In [1]: import numpy as np

In [2]: import numpy.linalg as la

In [3]: np.set_printoptions(suppress=True, linewidth=160)

In [4]: def rnd(a):
   ...:     return np.round(a, 3) + 0
   ...: 

In [5]: rng = np.random.default_rng(86)

In [6]: E = np.triu(rng.random((14, 14)) < 0.2, 1).astype(int)

In [7]: E = E + E.T

In [8]: print(E)
[[0 1 0 0 0 0 0 1 0 0 1 0 0 0]
 [1 0 0 0 0 0 0 0 0 1 0 0 0 0]
 [0 0 0 0 1 0 0 0 0 1 0 1 0 0]
 [0 0 0 0 0 0 0 0 0 0 1 1 0 1]
 [0 0 1 0 0 0 0 0 0 0 0 1 1 0]
 [0 0 0 0 0 0 0 0 0 0 0 0 1 0]
 [0 0 0 0 0 0 0 0 0 0 0 1 1 0]
 [1 0 0 0 0 0 0 0 1 1 1 0 0 0]
 [0 0 0 0 0 0 0 1 0 0 0 0 0 0]
 [0 1 1 0 0 0 0 1 0 0 0 0 0 0]
 [1 0 0 1 0 0 0 1 0 0 0 0 1 0]
 [0 0 1 1 1 0 1 0 0 0 0 0 0 0]
 [0 0 0 0 1 1 1 0 0 0 1 0 0 0]
 [0 0 0 1 0 0 0 0 0 0 0 0 0 0]]

In [9]: ev, evecs = la.eigh(E)

In [10]: print(rnd(ev.sum()), np.trace(E))
0.0 0

In [11]: B = E / np.sqrt((E ** 2).mean(axis=1, keepdims=True))

In [12]: print(la.matrix_rank(B) == la.matrix_rank(E))
True

In [13]: print(rnd(B[6]))
[0.    0.    0.    0.    0.    0.    0.    0.    0.    0.    0.    2.646 2.646 0.   ]

In [14]: print(rnd(la.norm(B, axis=1)))
[3.742 3.742 3.742 3.742 3.742 3.742 3.742 3.742 3.742 3.742 3.742 3.742 3.742 3.742]

In [15]: vec = np.array([0, 1, 1, 2, -1, 2, 2, 0, -2, -1, -1, -2, 1, 1])

In [16]: target = E @ vec

In [17]: print(target)
[ 0 -1 -4 -2  0  1 -1 -4  0  2  3  4  2  2]

In [18]: print(rnd(la.solve(E, -3 * target)))
[ 0. -3. -3. -6.  3. -6. -6.  0.  6.  3.  3.  6. -3. -3.]

In [19]: print(rnd(la.solve(E, target)))
[ 0.  1.  1.  2. -1.  2.  2.  0. -2. -1. -1. -2.  1.  1.]

In [20]: print(rnd(la.solve(E.T, E[6])))
[0. 0. 0. 0. 0. 0. 1. 0. 0. 0. 0. 0. 0. 0.]

In [21]: print(rnd(la.solve(E, target + E[:, 1])))
[ 0.  2.  1.  2. -1.  2.  2.  0. -2. -1. -1. -2.  1.  1.]

In [22]: la.solve(E, target[:-1])
ValueError: solve1: Input operand 1 has a mismatch in its core dimension 0, with gufunc signature (m,m),(m)->(m) (size 13 is different from 14)


In [23]: print(np.all(la.eigvalsh(E) > 0))
False

In [24]: print(rnd(la.eigvalsh(E).min()))
-2.421

In [25]: print([round(float(la.det(E[:i, :i])), 2) + 0 for i in range(1, 15)])
[0.0, -1.0, 0.0, 0.0, 0.0, 0.0, 0.0, 0.0, 0.0, 0.0, 0.0, 0.0, 0.0, -1.0]

In [26]: la.cholesky(E)
LinAlgError: Matrix is not positive definite


In [27]: print(np.allclose(E @ E.T, E.T @ E))
True

In [28]: print(rnd(np.abs(la.eigvals(E)).max()))
3.118

In [29]: print(np.trace(E))
0

In [30]: m1 = np.loadtxt("dump.csv", delimiter=",")

In [31]: print(m1)
[[ 14.245   9.962   3.236  -2.755  -8.769   1.442  -0.262  -0.863]
 [ -2.182 -17.425  -4.      2.139  -1.387  -3.021  -6.446  -4.293]
 [ -5.705   1.865   4.817   5.677 -14.359   5.474   0.814   8.47 ]
 [ -8.953  -1.133   8.704  -8.396  -5.108  -4.224   1.972  11.158]
 [ -4.289   4.966  -7.059  -5.583  10.39   -6.528   4.907 -10.065]
 [ 11.141  -7.627   5.61   -2.221 -12.01   -3.149   3.23    4.089]
 [ -9.265   2.153  -7.993   7.94   -2.78   -8.276 -10.079  -2.193]
 [ -5.725  -0.849   1.961  -3.997   8.029   9.279 -12.392  -6.522]
 [ -1.62    9.033   0.306  -1.911   0.687   1.657 -17.325   2.945]
 [  1.252  -4.333   4.257   2.349  -4.947  15.126  -8.44   -5.614]
 [ -7.706   7.895  -0.672  -8.123  -8.982  -0.234  11.311  -1.78 ]
 [  4.51   10.442   2.27   -0.711  -0.882   3.108  15.942  -0.608]
 [ -3.825  -1.227  -3.697   4.598  -3.967  -5.566  10.887 -13.557]
 [  4.314   2.72    2.244  -2.059 -11.298   0.987  13.577  -7.194]
 [  3.594   5.797   6.082   0.144  -5.281  -0.407   9.751 -13.904]
 [  0.017 -11.381  -8.191  -4.412   6.725  -7.248   7.919  -4.843]
 [  3.309   5.25    5.805  -3.946  -6.995   5.331  -4.933 -14.509]
 [ 13.051   2.956  -1.252  -6.912  -7.111  -5.225   9.671  -0.433]
 [  3.297  -4.797   2.685  12.206  11.987  -7.287  -3.5     0.947]
 [ -9.473  -3.266   2.675   1.17   15.455  -2.321   6.743   1.16 ]
 [  5.362   0.654  12.694  -1.078 -12.966  -0.236  -3.898   5.015]
 [-11.832  -5.762  -5.704   5.244   8.168   4.996  -1.149   8.59 ]
 [  4.952  -2.56    4.077  -1.526   5.946  17.361  -2.937  -2.142]
 [  3.386   0.766   7.715   1.612   3.943  13.612   2.571  10.881]
 [-12.456  -2.855   2.757  -8.414  -9.712   4.086   3.811  -5.724]
 [  0.662   5.188  12.808  -7.297  10.001  -0.511  -3.728  -6.416]
 [ -7.802   7.106   8.951   6.793  -7.036   5.322  -7.396  -5.462]
 [  6.19   -7.484  -8.717   5.083   0.238   0.675  12.775   6.336]
 [ -7.572   5.012   6.462  14.041   2.84    6.382  -4.266   3.414]]

In [32]: dist = la.norm(m1[:, None] - m1[None], axis=-1)

In [33]: print(rnd(dist[:5, :5]))
[[ 0.    34.937 25.941 30.298 32.007]
 [34.937  0.    30.509 30.142 29.799]
 [25.941 30.509  0.    20.516 37.367]
 [30.298 30.142 20.516  0.    31.935]
 [32.007 29.799 37.367 31.935  0.   ]]

In [34]: print(dist.shape)
(29, 29)

In [35]: print(dist.mean(axis=1).argmax())
18

In [36]: print(np.unravel_index(dist.round(6).argmax(), dist.shape))
(np.int64(0), np.int64(21))

In [37]: print(rnd(la.norm(m1, axis=1)))
[20.    20.    20.    20.    20.    20.    20.001 20.    20.    20.    20.    20.    20.    20.    20.    20.    19.999 20.    20.    20.    20.    20.
 20.    20.    20.    20.    20.    20.    20.   ]

In [38]: cen = m1 - m1.mean(axis=0)

In [39]: Uu, sv, VT = la.svd(cen, full_matrices=False)

In [40]: print(rnd((sv ** 2).sum() ** 2 / (sv ** 4).sum()))
6.271

In [41]: print(rnd(np.abs(VT[-1])))
[0.109 0.343 0.813 0.238 0.073 0.279 0.17  0.201]

In [42]: print(np.abs(Uu[:, 0]).argmax())
17

In [43]: print(rnd(sv))
[52.669 48.621 39.252 35.713 33.592 29.526 28.443 22.299]

In [44]: print(rnd(VT[0] * np.sign(VT[0, np.abs(VT[0]).argmax()])))
[ 0.417  0.191  0.047 -0.268 -0.551 -0.155  0.605 -0.151]

In [45]: print(rnd(cen.mean(axis=0)))
[0. 0. 0. 0. 0. 0. 0. 0.]

In [46]: print(la.matrix_rank(cen))
8

In [47]: W0 = np.load("x.npy")

In [48]: print(W0)
[[ 1 -2 -3  2 -3  2 -2 -2  3 -3  0]
 [ 0  1 -2 -3  2 -3  2 -2 -2  3 -3]
 [-3  0  1 -2 -3  2 -3  2 -2 -2  3]
 [ 3 -3  0  1 -2 -3  2 -3  2 -2 -2]
 [-2  3 -3  0  1 -2 -3  2 -3  2 -2]
 [-2 -2  3 -3  0  1 -2 -3  2 -3  2]
 [ 2 -2 -2  3 -3  0  1 -2 -3  2 -3]
 [-3  2 -2 -2  3 -3  0  1 -2 -3  2]
 [ 2 -3  2 -2 -2  3 -3  0  1 -2 -3]
 [-3  2 -3  2 -2 -2  3 -3  0  1 -2]
 [-2 -3  2 -3  2 -2 -2  3 -3  0  1]]

In [49]: B = W0 / la.norm(W0, axis=1, keepdims=True)

In [50]: gram = B @ B.T

In [51]: print((gram - 2 * np.eye(11)).round(6).argmax(axis=1))
[3 4 5 0 1 2 3 4 0 1 2]

In [52]: print(rnd(np.degrees(np.arccos(np.clip(gram[3, 2], -1, 1)))))
120.582

In [53]: labels = rng.permutation(11)

In [54]: B = W0[:, labels] * rng.choice([-1, 1], 11)

In [55]: print(B)
[[ 2  3 -3  2  2  0 -3  2  2 -1  3]
 [-3 -2 -2 -3 -1 -3  3  2 -2  0 -2]
 [ 2  3  1 -2  0  3 -2 -2  3  3 -2]
 [-3  2  0  1  3 -2 -2  3 -2 -3  2]
 [-2 -1 -3  0 -3 -2  2 -2  3  2 -3]
 [ 1  0  3 -3  2  2 -3  3  2  2  2]
 [ 0  3 -2  3  2 -3  2  2 -1 -2 -3]
 [-3 -3 -2 -2 -2  2 -3 -1  0  3 -2]
 [ 3  2  2 -2  3 -3 -2  0  3 -2  1]
 [-2  2 -3  2 -2 -2  1  3 -3  3  0]
 [-2 -2  2 -3  3  1  0 -3  2  2 -3]]

In [56]: Uu, _, VT = la.svd(W0.T @ B)

In [57]: print(rnd(la.lstsq(W0, B)[0]))
[[ 0.  0.  0.  0.  0.  0.  0.  0.  0. -1.  0.]
 [ 0.  0.  0.  0. -1.  0.  0.  0.  0.  0.  0.]
 [ 0.  0.  1.  0.  0.  0.  0.  0.  0.  0.  0.]
 [ 0.  0.  0.  1.  0.  0.  0.  0.  0.  0.  0.]
 [ 0. -1.  0.  0.  0.  0.  0.  0.  0.  0.  0.]
 [ 1.  0.  0.  0.  0.  0.  0.  0.  0.  0.  0.]
 [ 0.  0.  0.  0.  0.  0.  0.  0. -1.  0.  0.]
 [ 0.  0.  0.  0.  0.  0.  0. -1.  0.  0.  0.]
 [ 0.  0.  0.  0.  0.  0.  0.  0.  0.  0.  1.]
 [ 0.  0.  0.  0.  0.  0.  1.  0.  0.  0.  0.]
 [ 0.  0.  0.  0.  0.  1.  0.  0.  0.  0.  0.]]

In [58]: print(labels)
[ 5  4  2  3  1 10  9  7  6  0  8]

In [59]: print(np.allclose(W0 @ W0.T, W0.T @ W0))
True

In [60]: print(W0 @ np.ones(11))
[-7. -7. -7. -7. -7. -7. -7. -7. -7. -7. -7.]

In [61]: gram = W0.T @ W0

In [62]: print(np.allclose(gram, gram.T))
True

In [63]: ang = np.deg2rad(30)

In [64]: A = np.eye(14)

In [65]: A[np.ix_([7, 10], [7, 10])] = [[np.cos(ang), -np.sin(ang)], [np.sin(ang), np.cos(ang)]]

In [66]: print(rnd(A))
[[ 1.     0.     0.     0.     0.     0.     0.     0.     0.     0.     0.     0.     0.     0.   ]
 [ 0.     1.     0.     0.     0.     0.     0.     0.     0.     0.     0.     0.     0.     0.   ]
 [ 0.     0.     1.     0.     0.     0.     0.     0.     0.     0.     0.     0.     0.     0.   ]
 [ 0.     0.     0.     1.     0.     0.     0.     0.     0.     0.     0.     0.     0.     0.   ]
 [ 0.     0.     0.     0.     1.     0.     0.     0.     0.     0.     0.     0.     0.     0.   ]
 [ 0.     0.     0.     0.     0.     1.     0.     0.     0.     0.     0.     0.     0.     0.   ]
 [ 0.     0.     0.     0.     0.     0.     1.     0.     0.     0.     0.     0.     0.     0.   ]
 [ 0.     0.     0.     0.     0.     0.     0.     0.866  0.     0.    -0.5    0.     0.     0.   ]
 [ 0.     0.     0.     0.     0.     0.     0.     0.     1.     0.     0.     0.     0.     0.   ]
 [ 0.     0.     0.     0.     0.     0.     0.     0.     0.     1.     0.     0.     0.     0.   ]
 [ 0.     0.     0.     0.     0.     0.     0.     0.5    0.     0.     0.866  0.     0.     0.   ]
 [ 0.     0.     0.     0.     0.     0.     0.     0.     0.     0.     0.     1.     0.     0.   ]
 [ 0.     0.     0.     0.     0.     0.     0.     0.     0.     0.     0.     0.     1.     0.   ]
 [ 0.     0.     0.     0.     0.     0.     0.     0.     0.     0.     0.     0.     0.     1.   ]]

In [67]: gram = A.T @ A

In [68]: print(la.matrix_rank(gram))
14

In [69]: print(np.allclose(gram, gram.T))
True

In [70]: print(np.trace(gram), (A ** 2).sum())
14.0 14.0

In [71]: print(rnd(la.norm(A, axis=0)))
[1. 1. 1. 1. 1. 1. 1. 1. 1. 1. 1. 1. 1. 1.]

In [72]: print(rnd(la.norm(A, 1)), rnd(la.norm(A, np.inf)))
1.366 1.366

In [73]: print(rnd(la.norm(A) ** 2 / la.norm(A, 2) ** 2))
14.0

In [74]: print(rnd(la.norm(A, axis=1)))
[1. 1. 1. 1. 1. 1. 1. 1. 1. 1. 1. 1. 1. 1.]

In [75]: print(rnd(np.sort(la.eigvals(A).real)))
[0.866 0.866 1.    1.    1.    1.    1.    1.    1.    1.    1.    1.    1.    1.   ]

In [76]: print(np.flatnonzero(la.matrix_power((A != 0) + (A.T != 0) + np.eye(14), 14)[7]))
[ 7 10]

In [77]: print(rnd(la.det(A)))
1.0

In [78]: vec = np.array([-5, -3, 2, -2, 5, 0, 2, -5, -5, 1, 3, -3, 4, -2])

In [79]: print(rnd(np.sort(np.abs(np.degrees(np.angle(la.eigvals(A)))))))
[ 0.  0.  0.  0.  0.  0.  0.  0.  0.  0.  0.  0. 30. 30.]

In [80]: print([p for p in range(1, 25) if np.allclose(la.matrix_power(A, p), np.eye(14))])
[12, 24]

In [81]: print(rnd(la.norm(vec)), rnd(la.norm(A @ vec)))
12.649 12.649

In [82]: print(14 - la.matrix_rank(A - np.eye(14), tol=1e-8))
12
